% python3 -q
>>> import numpy as np
>>> from numpy import linalg as LA
>>> np.set_printoptions(precision=3, suppress=True, linewidth=160)
>>> rng = np.random.default_rng(315790)
>>> W0 = (rng.random((8, 8)) < 0.3) + np.eye(8)
>>> W0 /= W0.sum(axis=1, keepdims=True)
>>> W0
array([[0.5  , 0.   , 0.25 , 0.   , 0.   , 0.25 , 0.   , 0.   ],
       [0.167, 0.167, 0.167, 0.   , 0.167, 0.   , 0.167, 0.167],
       [0.   , 0.   , 0.25 , 0.   , 0.25 , 0.25 , 0.   , 0.25 ],
       [0.   , 0.5  , 0.   , 0.5  , 0.   , 0.   , 0.   , 0.   ],
       [0.25 , 0.25 , 0.   , 0.   , 0.25 , 0.25 , 0.   , 0.   ],
       [0.   , 0.   , 0.   , 0.   , 0.333, 0.333, 0.   , 0.333],
       [0.   , 0.   , 0.5  , 0.   , 0.   , 0.   , 0.5  , 0.   ],
       [0.   , 0.   , 0.   , 0.   , 0.333, 0.333, 0.   , 0.333]])
>>> # looks like rank 7
>>> Uu, s, vt = LA.svd(W0)
>>> evecs = vt[:(s > 1e-8).sum()]
>>> vec = W0[7] + -3 * W0[5] + rng.integers(2) * np.eye(8)[1]
>>> vec
array([ 0.   ,  1.   ,  0.   ,  0.   , -0.667, -0.667,  0.   , -0.667])
>>> np.diag(evecs.T @ evecs)
array([0.977, 0.791, 1.   , 0.791, 0.628, 0.907, 1.   , 0.907])
>>> np.round(LA.norm(vec - evecs.T @ evecs @ vec), 3)
np.float64(0.457)
>>> data = np.load("w.npy")
>>> data
array([[-4.,  5.,  0.,  0.,  0.,  0.,  0.,  0.],
       [ 5., -5.,  5.,  0.,  0.,  0.,  0.,  0.],
       [ 0.,  5., -4.,  5.,  0.,  0.,  0.,  0.],
       [ 0.,  0.,  5.,  4.,  5.,  0.,  0.,  0.],
       [ 0.,  0.,  0.,  5., -5.,  5.,  0.,  0.],
       [ 0.,  0.,  0.,  0.,  5., -4.,  5.,  0.],
       [ 0.,  0.,  0.,  0.,  0.,  5.,  5.,  5.],
       [ 0.,  0.,  0.,  0.,  0.,  0.,  5., -5.]])
>>> # symmetric
>>> Q, Rm = LA.qr(data)
>>> np.round(Q.T @ Q, 3) + 0
array([[1., 0., 0., 0., 0., 0., 0., 0.],
       [0., 1., 0., 0., 0., 0., 0., 0.],
       [0., 0., 1., 0., 0., 0., 0., 0.],
       [0., 0., 0., 1., 0., 0., 0., 0.],
       [0., 0., 0., 0., 1., 0., 0., 0.],
       [0., 0., 0., 0., 0., 1., 0., 0.],
       [0., 0., 0., 0., 0., 0., 1., 0.],
       [0., 0., 0., 0., 0., 0., 0., 1.]])
>>> np.allclose(Rm.T @ Rm, data.T @ data)
True
>>> np.trace(Q @ Q.T)
np.float64(8.0)
>>> vec = np.array([3, 3, 5, 1, 0, 2, 0, 4])
>>> target = data @ vec
>>> beta, lr = np.zeros(8), 1 / LA.norm(data, 2) ** 2
>>> for i in range(50):
...     beta -= lr * data.T @ (data @ beta - target)
...     if i % 10 == 0: print(i, round(LA.norm(data @ beta - target), 3))
... 
0 26.826
10 7.624
20 5.93
30 4.622
40 3.602
>>> np.round(LA.cond(data), 3)
np.float64(7.745)
>>> beta
array([ 2.186,  2.035,  4.476,  1.34 ,  0.382,  2.194, -0.148,  3.895])
>>> arr = np.load("data.npy")
>>> arr
array([[ 3,  0,  3, -4,  0,  0],
       [ 0, -3,  0,  0,  0,  7],
       [-5,  0, -2, -2,  0,  0],
       [ 1,  0, -4, -1,  0,  0],
       [ 0,  0,  0,  0,  1,  0],
       [ 0,  6,  0,  0,  0,  9]])
>>> # 3 blocks once reordered
>>> vals, evecs = LA.eigvalsh(data)
Traceback (most recent call last):
  File "<python-input-30>", line 1, in <module>
    vals, evecs = LA.eigvalsh(data)
    ^^^^^^^^^^^
ValueError: too many values to unpack (expected 2)
>>> vals, evecs = LA.eigh(data)
>>> vals
array([-12.37 , -11.068,  -7.201,  -5.178,  -1.597,   1.941,   8.106,   9.369])
>>> LA.eigvalsh(data @ data)
array([  2.551,   3.766,  26.816,  51.861,  65.711,  87.769, 122.498, 153.028])
>>> np.abs(evecs[:, -1])
array([0.029, 0.078, 0.196, 0.445, 0.282, 0.366, 0.696, 0.242])
>>> LA.svd(data, compute_uv=False)
array([12.37 , 11.068,  9.369,  8.106,  7.201,  5.178,  1.941,  1.597])
>>> np.abs(evecs[:, -1]).round(6).argmax()
np.int64(6)
>>> (vals > 1e-8).sum(), (vals < -1e-8).sum()
(np.int64(3), np.int64(5))
